$ python -q
>>> import numpy as np
>>> from numpy import linalg as LA
>>> np.set_printoptions(precision=2, suppress=True, linewidth=200)
>>> rd = lambda a: np.round(a, 2) + 0
>>> W0 = np.array([[5, 6, 7, 8],
...     [9, 10, 11, 12],
...     [13, 14, 15, 16],
...     [17, 18, 19, 20],
...     [21, 22, 23, 24],
...     [25, 26, 27, 28]])
>>> theta = np.radians(30)
>>> Rm = np.eye(4)
>>> Rm[1, 1] = Rm[2, 2] = np.cos(theta)
>>> Rm[1, 2], Rm[2, 1] = -np.sin(theta), np.sin(theta)
>>> print(rd(Rm))
[[ 1.    0.    0.    0.  ]
 [ 0.    0.87 -0.5   0.  ]
 [ 0.    0.5   0.87  0.  ]
 [ 0.    0.    0.    1.  ]]
>>> M2 = W0 @ Rm.T
>>> np.allclose(LA.norm(W0, axis=1), LA.norm(M2, axis=1))
True
>>> rd(M2)
array([[ 5.  ,  1.7 ,  9.06,  8.  ],
       [ 9.  ,  3.16, 14.53, 12.  ],
       [13.  ,  4.62, 19.99, 16.  ],
       [17.  ,  6.09, 25.45, 20.  ],
       [21.  ,  7.55, 30.92, 24.  ],
       [25.  ,  9.02, 36.38, 28.  ]])
>>> print(np.abs(np.diag(LA.qr(M2)[1])) > 1e-9)
[ True  True False False]
>>> print(np.unique(M2.round(6), axis=0).shape)
(6, 4)
>>> rd(M2 @ LA.pinv(M2) @ M2)
array([[ 5.  ,  1.7 ,  9.06,  8.  ],
       [ 9.  ,  3.16, 14.53, 12.  ],
       [13.  ,  4.62, 19.99, 16.  ],
       [17.  ,  6.09, 25.45, 20.  ],
       [21.  ,  7.55, 30.92, 24.  ],
       [25.  ,  9.02, 36.38, 28.  ]])
>>> x0 = np.array([7, -6, -5, -5])
>>> (W0 * x0).sum(axis=1)
array([ -76, -112, -148, -184, -220, -256])
>>> LA.norm(W0 @ x0) <= LA.norm(W0, 2) * LA.norm(x0) + 1e-9
np.True_
>>> print(np.einsum("ij,j->i", W0, x0))
[ -76 -112 -148 -184 -220 -256]
>>> W0 @ (2 * x0)
array([-152, -224, -296, -368, -440, -512])
>>> W0 * x0
array([[  35,  -36,  -35,  -40],
       [  63,  -60,  -55,  -60],
       [  91,  -84,  -75,  -80],
       [ 119, -108,  -95, -100],
       [ 147, -132, -115, -120],
       [ 175, -156, -135, -140]])
>>> X = np.loadtxt("case9.csv", delimiter=",")
>>> X
array([[-10.,   5.,  10., -14.,   7.,  14.],
       [ 10.,  10., -10.,  14.,  14., -14.],
       [ -5.,  -5., -10.,  -7.,  -7., -14.],
       [ 18.,  -9., -18., -12.,   6.,  12.],
       [-18., -18.,  18.,  12.,  12., -12.],
       [  9.,   9.,  18.,  -6.,  -6., -12.]])
>>> G = X.T @ X
>>> rd(LA.eigvalsh(G)[::-1])
array([1993.39, 1254.99,  870.63,  548.13,  300.6 ,  189.25])
>>> rd(LA.svd(X, compute_uv=False) ** 2)
array([1993.39, 1254.99,  870.63,  548.13,  300.6 ,  189.25])
>>> rng = np.random.default_rng(494033)
>>> M2 = X + rng.integers(-2, 3, (6, 4)) @ rng.integers(-2, 3, (4, 6))
>>> print(M2)
[[ -6.   3.   8. -14.   6.  15.]
 [  2.  16.  -6.  18.  16. -12.]
 [  1. -10. -10.  -8. -10. -15.]
 [ 16.  -7. -18. -12.   8.   4.]
 [-14. -17.  16.  17.  12. -14.]
 [  5.  10.  20.  -8.  -5. -15.]]
>>> np.abs(M2 - X).sum(axis=1)
array([10., 26., 16., 14., 14., 13.])
>>> print(M2 - X)
[[ 4. -2. -2.  0. -1.  1.]
 [-8.  6.  4.  4.  2.  2.]
 [ 6. -5.  0. -1. -3. -1.]
 [-2.  2.  0.  0.  2. -8.]
 [ 4.  1. -2.  5.  0. -2.]
 [-4.  1.  2. -2.  1. -3.]]
>>> u = np.array([1, 1, 2])
>>> print(np.polyval(u, M2[1]))
[  8. 274.  32. 344. 274. 134.]
>>> print(np.convolve(M2[1], u))
[  2.  18.  14.  44.  22.  40.  20. -24.]
>>> np.correlate(M2[1], M2[4], "full")
array([ -28., -200.,  310.,  -20.,  112.,  270.,  294., -170., -716.,  -20.,  168.])
>>> M2 = X / LA.norm(X, axis=1, keepdims=True)
>>> G = M2 @ M2.T
>>> print(rd(LA.norm(M2, axis=1)))
[1. 1. 1. 1. 1. 1.]
>>> np.argwhere(np.triu(np.abs(G) > 0.95, 1))
array([], shape=(0, 2), dtype=int64)
>>> (np.abs(G) > 0.9).astype(int)
array([[1, 0, 0, 0, 0, 0],
       [0, 1, 0, 0, 0, 0],
       [0, 0, 1, 0, 0, 0],
       [0, 0, 0, 1, 0, 0],
       [0, 0, 0, 0, 1, 0],
       [0, 0, 0, 0, 0, 1]])
>>> print(rd(G))
[[ 1.   -0.58 -0.41 -0.03  0.02  0.01]
 [-0.58  1.    0.    0.02 -0.03  0.  ]
 [-0.41  0.    1.    0.01  0.   -0.03]
 [-0.03  0.02  0.01  1.   -0.58 -0.41]
 [ 0.02 -0.03  0.   -0.58  1.    0.  ]
 [ 0.01  0.   -0.03 -0.41  0.    1.  ]]
>>> (G - 2 * np.eye(6)).round(6).argmax(axis=1)
array([4, 3, 3, 1, 0, 0])
